% python3 -q
>>> import numpy as np
>>> np.set_printoptions(precision=3, suppress=True, linewidth=140, sign=" ")
>>> W0 = np.loadtxt("mat.csv", delimiter=",")
>>> W0
array([[ 3.,  8.,  7.,  3.,  3.,  9.,  7.],
       [ 5.,  8.,  9.,  8.,  9.,  1.,  1.],
       [ 0.,  4.,  2.,  7.,  3.,  6.,  0.],
       [ 3.,  5.,  9.,  1.,  2.,  5.,  3.],
       [ 2.,  8.,  8.,  1.,  2.,  1.,  0.],
       [ 2.,  9.,  7.,  4.,  6.,  5.,  7.],
       [ 4.,  3.,  4.,  4.,  7.,  0.,  4.]])
>>> A2 = np.linalg.inv(W0)
>>> np.round(np.linalg.inv(A2), 3) + 0
array([[ 3.,  8.,  7.,  3.,  3.,  9.,  7.],
       [ 5.,  8.,  9.,  8.,  9.,  1.,  1.],
       [ 0.,  4.,  2.,  7.,  3.,  6.,  0.],
       [ 3.,  5.,  9.,  1.,  2.,  5.,  3.],
       [ 2.,  8.,  8.,  1.,  2.,  1.,  0.],
       [ 2.,  9.,  7.,  4.,  6.,  5.,  7.],
       [ 4.,  3.,  4.,  4.,  7.,  0.,  4.]])
>>> np.round(W0 @ A2, 3) + 0
array([[ 1.,  0.,  0.,  0.,  0.,  0.,  0.],
       [ 0.,  1.,  0.,  0.,  0.,  0.,  0.],
       [ 0.,  0.,  1.,  0.,  0.,  0.,  0.],
       [ 0.,  0.,  0.,  1.,  0.,  0.,  0.],
       [ 0.,  0.,  0.,  0.,  1.,  0.,  0.],
       [ 0.,  0.,  0.,  0.,  0.,  1.,  0.],
       [ 0.,  0.,  0.,  0.,  0.,  0.,  1.]])
>>> np.allclose(A2, W0.T)
False
>>> np.round(np.linalg.cond(W0), 3)
np.float64(330.243)
>>> np.linalg.det(W0) * A2
array([[ -3996.,  -2570.,   2100.,   2028.,    524.,   3054.,    770.],
       [  -752.,   2134.,  -1114.,   1942.,  -3312.,    984.,  -2396.],
       [   -73.,  -7416.,   4502.,  -1907.,   6656.,  -3212.,   9033.],
       [ -6350., -24910.,  14720.,   1560.,  20060.,  -6824.,  28112.],
       [  8672.,  28130., -17782.,  -2278., -21976.,   6776., -32358.],
       [  3598.,  16046., -10460.,  -1340., -12426.,   4988., -18032.],
       [ -4193., -15932.,  10632.,    849.,  13702.,  -5614.,  18379.]])
>>> left, sig, vt = np.linalg.svd(W0)
>>> np.argmax(sig[:-1] / (sig[1:] + 1e-6)) + 1
np.int64(6)
>>> sig
array([ 33.777,  10.433,   8.197,   6.576,   3.661,   1.197,   0.102])
>>> A2 = left[:, :6] @ np.diag(sig[:6]) @ vt[:6]
>>> round(float(np.linalg.norm(W0 - A2) / np.linalg.norm(W0)), 3)
0.003
>>> A2 = np.array([[3, 0, 0, 2, 2, 2],
...     [0, 0, 2, 2, 3, 3],
...     [0, 0, 2, 0, 3, 2],
...     [2, 2, 0, 1, 3, 2],
...     [1, 1, 2, 3, 3, 1],
...     [1, 1, 3, 1, 0, 1]])
>>> data = np.triu(A2, 1)
>>> data
array([[ 0,  0,  0,  2,  2,  2],
       [ 0,  0,  2,  2,  3,  3],
       [ 0,  0,  0,  0,  3,  2],
       [ 0,  0,  0,  0,  3,  2],
       [ 0,  0,  0,  0,  0,  1],
       [ 0,  0,  0,  0,  0,  0]])
>>> left, sig, vt = np.linalg.svd(data)
>>> sig.round(3) + 0
array([ 7.591,  2.284,  1.236,  0.792,  0.   ,  0.   ])
>>> np.argmax(sig[:-1] / (sig[1:] + 1e-6)) + 1
np.int64(4)
>>> A2 = left[:, :4] @ np.diag(sig[:4]) @ vt[:4]
>>> np.linalg.matrix_rank(data, rtol=0.05)
np.int64(4)
>>> round(float(np.abs(data - A2).max()), 3)
0.0
>>> def softmax(z):
...     e = np.exp(z - z.max(axis=-1, keepdims=True))
...     return e / e.sum(axis=-1, keepdims=True)
... 
>>> softmax(data).sum(axis=1)
array([ 1.,  1.,  1.,  1.,  1.,  1.])
>>> np.round(softmax(10 * data[4]), 3) + 0
array([ 0.,  0.,  0.,  0.,  0.,  1.])
>>> softmax(data[4] + -2)
array([ 0.13 ,  0.13 ,  0.13 ,  0.13 ,  0.13 ,  0.352])
>>> scores = data @ data.T / np.sqrt(6)
>>> softmax(scores + np.triu(np.full(scores.shape, -np.inf), 1))
array([[ 1.   ,  0.   ,  0.   ,  0.   ,  0.   ,  0.   ],
       [ 0.017,  0.983,  0.   ,  0.   ,  0.   ,  0.   ],
       [ 0.083,  0.636,  0.281,  0.   ,  0.   ,  0.   ],
       [ 0.064,  0.497,  0.219,  0.219,  0.   ,  0.   ],
       [ 0.193,  0.291,  0.193,  0.193,  0.129,  0.   ],
       [ 0.167,  0.167,  0.167,  0.167,  0.167,  0.167]])
>>> softmax(scores).round(6).argmax(axis=1)
array([ 1,  1,  1,  1,  1,  0])
>>> [round(float(x), 3) for x in np.linalg.svd(data, compute_uv=False)[:3]]
[7.591, 2.284, 1.236]
>>> np.linalg.matrix_rank(data, rtol=0.1)
np.int64(4)
>>> feats = np.array([[1, 7, -9, -21],
...     [7, 9, -3, -17],
...     [-9, -7, -3, 7],
...     [0, 0, 0, 0],
...     [13, 3, 15, 13],
...     [0, 4, -6, -13],
...     [-9, 1, -15, -19]])
>>> left, sig, vt = np.linalg.svd(feats)
>>> sig.round(3) + 0
array([ 45.134,  24.737,   0.   ,   0.   ])
>>> np.argmax(sig[:-1] / (sig[1:] + 1e-6)) + 1
np.int64(2)
>>> A2 = left[:, :2] @ np.diag(sig[:2]) @ vt[:2]
>>> round(float(np.linalg.norm(feats - A2) / np.linalg.norm(feats)), 3)
0.0
